$ ipython --no-banner

In [1]: import numpy as np

In [2]: import numpy.linalg as la

In [3]: np.set_printoptions(suppress=True, linewidth=140)

In [4]: def tidy(a):
   ...:     return np.round(a, 2) + 0
   ...: 

In [5]: arr = np.load("layer10.npy")

In [6]: print(arr)
[[0 1 0]
 [0 0 1]
 [1 0 0]]

In [7]: arr @ arr.T
Out[7]: 
array([[1, 0, 0],
       [0, 1, 0],
       [0, 0, 1]])

In [8]: arr.T @ arr
Out[8]: 
array([[1, 0, 0],
       [0, 1, 0],
       [0, 0, 1]])

In [9]: tidy(la.svd(arr, compute_uv=False))
Out[9]: array([1., 1., 1.])

In [10]: J = np.load("w.npy")

In [11]: J
Out[11]: 
array([[ 1.,  1., -1.],
       [ 2.,  2., -2.],
       [ 0.,  0.,  1.]])

In [12]: M2 = J / la.norm(J, axis=1, keepdims=True)

In [13]: cov = M2 @ M2.T

In [14]: print((cov - 2 * np.eye(3)).round(6).argmax(axis=1))
[1 0 0]

In [15]: tidy(cov)
Out[15]: 
array([[ 1.  ,  1.  , -0.58],
       [ 1.  ,  1.  , -0.58],
       [-0.58, -0.58,  1.  ]])

In [16]: tidy(np.degrees(np.arccos(np.clip(cov[1, 2], -1, 1))))
Out[16]: np.float64(125.26)

In [17]: tidy(la.norm(M2, axis=1))
Out[17]: array([1., 1., 1.])

In [18]: W1 = np.array([[2, 0, 2], [2, 1, 0], [0, 2, 1]])

In [19]: b = np.array([9, -2, 0])

In [20]: hid = np.maximum(cov @ W1 + b, 0)

In [21]: (hid > 0).astype(int)
Out[21]: 
array([[1, 0, 1],
       [1, 0, 1],
       [1, 0, 0]])

In [22]: basis = np.array([[2, 4, 5], [2, 0, 2], [1, 5, 2]])

In [23]: (hid @ basis).round(6).argmax(axis=1)
Out[23]: array([2, 2, 2])

In [24]: tidy(hid @ basis)
Out[24]: 
array([[27.42, 59.11, 67.85],
       [27.42, 59.11, 67.85],
       [13.38, 26.76, 33.45]])

In [25]: left, sig, vt = la.svd(J)

In [26]: print(tidy(sig))
[3.92 0.81 0.  ]

In [27]: np.argmax(sig[:-1] / (sig[1:] + 1e-6)) + 1
Out[27]: np.int64(2)

In [28]: M2 = left[:, :2] @ np.diag(sig[:2]) @ vt[:2]

In [29]: tidy(la.norm(J - M2) / la.norm(J))
Out[29]: np.float64(0.0)

In [30]: tidy(la.norm(J - M2, 2)), tidy(sig[2])
Out[30]: (np.float64(0.0), np.float64(0.0))

In [31]: np.trace(J)
Out[31]: np.float64(4.0)

In [32]: (J - J.T) / 2
Out[32]: 
array([[ 0. , -0.5, -0.5],
       [ 0.5,  0. , -1. ],
       [ 0.5,  1. ,  0. ]])

In [33]: J.inv()
AttributeError: 'numpy.ndarray' object has no attribute 'inv'


In [34]: la.determinant(J)
AttributeError: module 'numpy.linalg' has no attribute 'determinant'


In [35]: tidy(np.abs(la.eigvals(J)).max())
Out[35]: np.float64(3.0)

In [36]: (J + J.T) / 2
Out[36]: 
array([[ 1. ,  1.5, -0.5],
       [ 1.5,  2. , -1. ],
       [-0.5, -1. ,  1. ]])

In [37]: M = np.load("dump.npy")

In [38]: M
Out[38]: 
array([[4, 0, 7, 8],
       [4, 9, 3, 8],
       [9, 0, 4, 4],
       [7, 2, 8, 7]])

In [39]: M2 = M / np.sqrt((M ** 2).mean(axis=1, keepdims=True))

In [40]: tidy(la.norm(M2, axis=1))
Out[40]: array([2., 2., 2., 2.])

In [41]: la.matrix_rank(M2) == la.matrix_rank(M)
Out[41]: np.True_

In [42]: tidy(M2[2])
Out[42]: array([1.69, 0.  , 0.75, 0.75])

In [43]: la.matrix_rank(M - M.mean(axis=1, keepdims=True))
Out[43]: np.int64(3)

In [44]: Q, evecs = la.qr(M[:, :2])[0], la.qr(M[:, 2:])[0]

In [45]: sig = la.svd(Q.T @ evecs, compute_uv=False)

In [46]: tidy(la.norm(Q @ Q.T - evecs @ evecs.T, 2))
Out[46]: np.float64(0.53)

In [47]: tidy(sig)
Out[47]: array([0.93, 0.85])

In [48]: (sig > 0.9).sum()
Out[48]: np.int64(1)

In [49]: tidy(np.degrees(np.arccos(sig.clip(0, 1))))
Out[49]: array([22.18, 32.15])

In [50]: F = np.loadtxt("run7.csv", delimiter=",")

In [51]: F
Out[51]: 
array([[ 19.,  12., -17.],
       [ 12.,   8., -12.],
       [-17., -12.,  19.]])

In [52]: t3 = np.stack([F, -1 * F, F[::-1]])

In [53]: la.matrix_rank(t3)
Out[53]: array([2, 2, 2])

In [54]: t3.shape
Out[54]: (3, 3, 3)

In [55]: t3.sum(axis=0)
Out[55]: 
array([[-17., -12.,  19.],
       [ 12.,   8., -12.],
       [ 19.,  12., -17.]])

In [56]: left, sig, vt = la.svd(F)

In [57]: np.argmax(sig[:-1] / (sig[1:] + 1e-6)) + 1
Out[57]: np.int64(2)

In [58]: tidy(sig)
Out[58]: array([44.,  2.,  0.])

In [59]: M2 = left[:, :2] @ np.diag(sig[:2]) @ vt[:2]

In [60]: print(tidy(la.norm(F - M2, 2)), tidy(sig[2]))
0.0 0.0

In [61]: la.matrix_rank(F, rtol=0.05)
Out[61]: np.int64(1)

In [62]: tidy(la.norm(F - M2) / la.norm(F))
Out[62]: np.float64(0.0)

In [63]: print(tidy(np.abs(F - M2).max()))
0.0

In [64]: tidy(la.norm(F, 2) / la.norm(F))
Out[64]: np.float64(1.0)

In [65]: np.argsort(-la.norm(F, axis=0).round(6), kind="stable")[:3]
Out[65]: array([0, 2, 1])

In [66]: la.matrix_rank(F, rtol=0.1)
Out[66]: np.int64(1)

In [67]: K = np.load("case11.npy")

In [68]: print(K)
[[ 4  5  6]
 [ 7  8  9]
 [10 11 12]]

In [69]: left, sig, vt = la.svd(K)

In [70]: np.argmax(sig[:-1] / (sig[1:] + 1e-6)) + 1
Out[70]: np.int64(2)

In [71]: tidy(sig)
Out[71]: array([25.21,  0.71,  0.  ])

In [72]: M2 = left[:, :2] @ np.diag(sig[:2]) @ vt[:2]

In [73]: tidy(la.norm(K - M2, 2)), tidy(sig[2])
Out[73]: (np.float64(0.0), np.float64(0.0))

In [74]: tidy(np.abs(K - M2).max())
Out[74]: np.float64(0.0)

In [75]: tidy(la.norm(K - M2) / la.norm(K))
Out[75]: np.float64(0.0)

In [76]: la.matrix_rank(K, rtol=0.05)
Out[76]: np.int64(1)

In [77]: la.matrix_rank(M2)
Out[77]: np.int64(2)

In [78]: r = la.matrix_rank(F)

In [79]: r
Out[79]: np.int64(2)

In [80]: N = la.svd(F)[2][r:].T

In [81]: np.allclose(F @ N, 0)
Out[81]: True

In [82]: tidy(N @ N.T)
Out[82]: 
array([[ 0.09, -0.27, -0.09],
       [-0.27,  0.82,  0.27],
       [-0.09,  0.27,  0.09]])

In [83]: feats = np.loadtxt("test18.csv", delimiter=",")

In [84]: feats
Out[84]: 
array([[ 2.38,  3.71, -3.69],
       [-0.36, -0.55,  0.51],
       [ 0.52,  0.91, -0.93],
       [-0.11, -0.34,  0.19],
       [ 0.79,  1.25, -0.98],
       [ 1.68,  2.6 , -2.42],
       [-0.3 , -0.3 ,  0.32],
       [ 4.06,  5.87, -5.79],
       [ 0.37,  0.43, -0.37],
       [-0.22, -0.68,  0.66],
       [-0.84, -1.15,  1.29],
       [ 1.27,  1.47, -1.45],
       [-4.47, -6.73,  6.65],
       [-0.25, -0.46,  0.6 ],
       [-0.75, -1.12,  1.19]])

In [85]: Xc = (feats - feats.mean(axis=0)) / feats.std(axis=0)

In [86]: np.argwhere(np.abs(Xc) > 2)
Out[86]: 
array([[ 7,  0],
       [ 7,  1],
       [ 7,  2],
       [12,  0],
       [12,  1],
       [12,  2]])

In [87]: b = la.lstsq(np.delete(Xc, 1, axis=1), Xc[:, 1])[0]

In [88]: tidy(1 - np.var(Xc[:, 1] - np.delete(Xc, 1, axis=1) @ b))
Out[88]: np.float64(1.0)

In [89]: np.abs(b).argmax()
Out[89]: np.int64(1)

In [90]: Q, R = la.qr(feats)

In [91]: tidy(Q @ R)
Out[91]: 
array([[ 2.38,  3.71, -3.69],
       [-0.36, -0.55,  0.51],
       [ 0.52,  0.91, -0.93],
       [-0.11, -0.34,  0.19],
       [ 0.79,  1.25, -0.98],
       [ 1.68,  2.6 , -2.42],
       [-0.3 , -0.3 ,  0.32],
       [ 4.06,  5.87, -5.79],
       [ 0.37,  0.43, -0.37],
       [-0.22, -0.68,  0.66],
       [-0.84, -1.15,  1.29],
       [ 1.27,  1.47, -1.45],
       [-4.47, -6.73,  6.65],
       [-0.25, -0.46,  0.6 ],
       [-0.75, -1.12,  1.19]])

In [92]: print(tidy(np.abs(np.diag(R))))
[7.01 0.69 0.4 ]

In [93]: tidy(Q.T @ Q)
Out[93]: 
array([[1., 0., 0.],
       [0., 1., 0.],
       [0., 0., 1.]])

In [94]: print(tidy(R))
[[ -7.01 -10.41  10.25]
 [  0.     0.69  -0.61]
 [  0.     0.     0.4 ]]

In [95]: tidy(abs(R[0, 0])), tidy(la.norm(feats[:, 0]))
Out[95]: (np.float64(7.01), np.float64(7.01))

In [96]: tidy(np.trace(Q @ Q.T))
Out[96]: np.float64(3.0)

In [97]: Xc = feats - feats.mean(axis=0)

In [98]: evecs = la.svd(Xc)[2][:1]

In [99]: M2 = Xc - Xc @ evecs.T @ evecs

In [100]: print(tidy(la.norm(M2) / la.norm(Xc)))
0.03

In [101]: tidy(np.diag(evecs.T @ evecs))
Out[101]: array([0.19, 0.41, 0.4 ])

In [102]: tidy(np.cov(Xc @ evecs.T, rowvar=False))
Out[102]: np.float64(18.54)

In [103]: X = np.load("m.npy")

In [104]: print(X)
[[  6   4  -4  -4]
 [  4  28  -3 -14]
 [ -4  -3  19  -7]
 [ -4 -14  -7  14]]

In [105]: evals, evecs = la.eigvalsh(X)
ValueError: too many values to unpack (expected 2)


In [106]: evals, evecs = la.eigh(X)

In [107]: tidy(evecs @ np.diag(evals) @ evecs.T)
Out[107]: 
array([[  6.,   4.,  -4.,  -4.],
       [  4.,  28.,  -3., -14.],
       [ -4.,  -3.,  19.,  -7.],
       [ -4., -14.,  -7.,  14.]])

In [108]: (evals > 1e-8).sum(), (evals < -1e-8).sum()
Out[108]: (np.int64(4), np.int64(0))

In [109]: tidy(evecs.T @ evecs)
Out[109]: 
array([[1., 0., 0., 0.],
       [0., 1., 0., 0.],
       [0., 0., 1., 0.],
       [0., 0., 0., 1.]])

In [110]: np.unique(evals.round(6) + 0, return_counts=True)[1]
Out[110]: array([1, 1, 1, 1])

In [111]: np.abs(evecs[:, -1]).round(6).argmax()
Out[111]: np.int64(1)

In [112]: left, sig, vt = la.svd(X)

In [113]: np.argmax(sig[:-1] / (sig[1:] + 1e-6)) + 1
Out[113]: np.int64(3)

In [114]: M2 = left[:, :3] @ np.diag(sig[:3]) @ vt[:3]

In [115]: print(tidy(la.norm(X - M2) / la.norm(X)))
0.0

In [116]: tidy(np.abs(X - M2).max())
Out[116]: np.float64(0.08)

In [117]: rng = np.random.default_rng(3034)

In [118]: labels = rng.permutation(4)

In [119]: labels
Out[119]: array([0, 1, 3, 2])

In [120]: M2 = X[labels][:, labels]

In [121]: np.allclose(M2, X)
Out[121]: False

In [122]: tidy(la.det(M2)), tidy(la.det(X[labels]))
Out[122]: (np.float64(900.0), np.float64(-900.0))

In [123]: np.diag(M2)
Out[123]: array([ 6, 28, 14, 19])

In [124]: x0 = np.array([3, -2, 0, -2])

In [125]: rhs = X @ x0

In [126]: b, lr = np.zeros(4), 1 / la.norm(X, 2) ** 2

In [127]: for i in range(4):
     ...:     b -= lr * X.T @ (X @ b - rhs)
     ...:     if i % 1 == 0: print(i, round(la.norm(X @ b - rhs), 2))
     ...: 
0 25.82
1 24.58
2 23.68
3 22.93

In [128]: tidy(b)
Out[128]: array([ 0.26, -0.34,  0.33, -0.25])

In [129]: la.matrix_power(X, 2)
Out[129]: 
array([[  84,  204,  -84, -108],
       [ 204, 1005,  -59, -583],
       [ -84,  -59,  435, -173],
       [-108, -583, -173,  457]])

In [130]: tidy(np.sort(np.abs(la.eigvals(X))))
Out[130]: array([ 0.17,  6.28, 22.93, 37.63])

In [131]: np.allclose(X, X.T)
Out[131]: True

In [132]: la.determinant(X)
AttributeError: module 'numpy.linalg' has no attribute 'determinant'


In [133]: np.allclose(X @ X.T, X.T @ X)
Out[133]: True

In [134]: np.trace(X)
Out[134]: np.int64(67)

In [135]: tidy(np.abs(la.eigvals(X)).max())
Out[135]: np.float64(37.63)

In [136]: print((X - X.T) / 2)
[[0. 0. 0. 0.]
 [0. 0. 0. 0.]
 [0. 0. 0. 0.]
 [0. 0. 0. 0.]]

In [137]: X @ X
Out[137]: 
array([[  84,  204,  -84, -108],
       [ 204, 1005,  -59, -583],
       [ -84,  -59,  435, -173],
       [-108, -583, -173,  457]])

In [138]: (X + X.T) / 2
Out[138]: 
array([[  6.,   4.,  -4.,  -4.],
       [  4.,  28.,  -3., -14.],
       [ -4.,  -3.,  19.,  -7.],
       [ -4., -14.,  -7.,  14.]])

In [139]: m1 = np.load("sample10.npy")

In [140]: m1
Out[140]: 
array([[ 1, -2,  4, -8],
       [ 1, -1,  1, -1],
       [ 1,  0,  0,  0],
       [ 1,  1,  1,  1]])

In [141]: x0 = np.array([5, -4, -1, -4])

In [142]: rhs = m1 @ x0

In [143]: rhs
Out[143]: array([41, 12,  5, -4])

In [144]: tidy(la.solve(m1, -1 * rhs))
Out[144]: array([-5.,  4.,  1.,  4.])

In [145]: la.solve(m1, rhs[:-1])
ValueError: solve1: Input operand 1 has a mismatch in its core dimension 0, with gufunc signature (m,m),(m)->(m) (size 3 is different from 4)


In [146]: M2 = np.array([[0, -2, -5], [2, -2, -5], [-2, 4, -5], [-2, 3, 4]])

In [147]: np.einsum("ij,ij->i", m1, m1)
Out[147]: array([85,  4,  1,  4])

In [148]: print(np.einsum("ij->j", m1))
[ 4 -2  6 -8]

In [149]: np.einsum("ik,kj->ji", m1, M2)
Out[149]: 
array([[  4,  -2,   0,  -2],
       [ -6,   1,  -2,   3],
       [-47,  -9,  -5, -11]])

In [150]: np.einsum("ik,kj->ij", m1, M2)
Out[150]: 
array([[  4,  -6, -47],
       [ -2,   1,  -9],
       [  0,  -2,  -5],
       [ -2,   3, -11]])

In [151]: M2.T @ m1.T
Out[151]: 
array([[  4,  -2,   0,  -2],
       [ -6,   1,  -2,   3],
       [-47,  -9,  -5, -11]])

In [152]: la.matrix_rank(m1 @ M2)
Out[152]: np.int64(3)
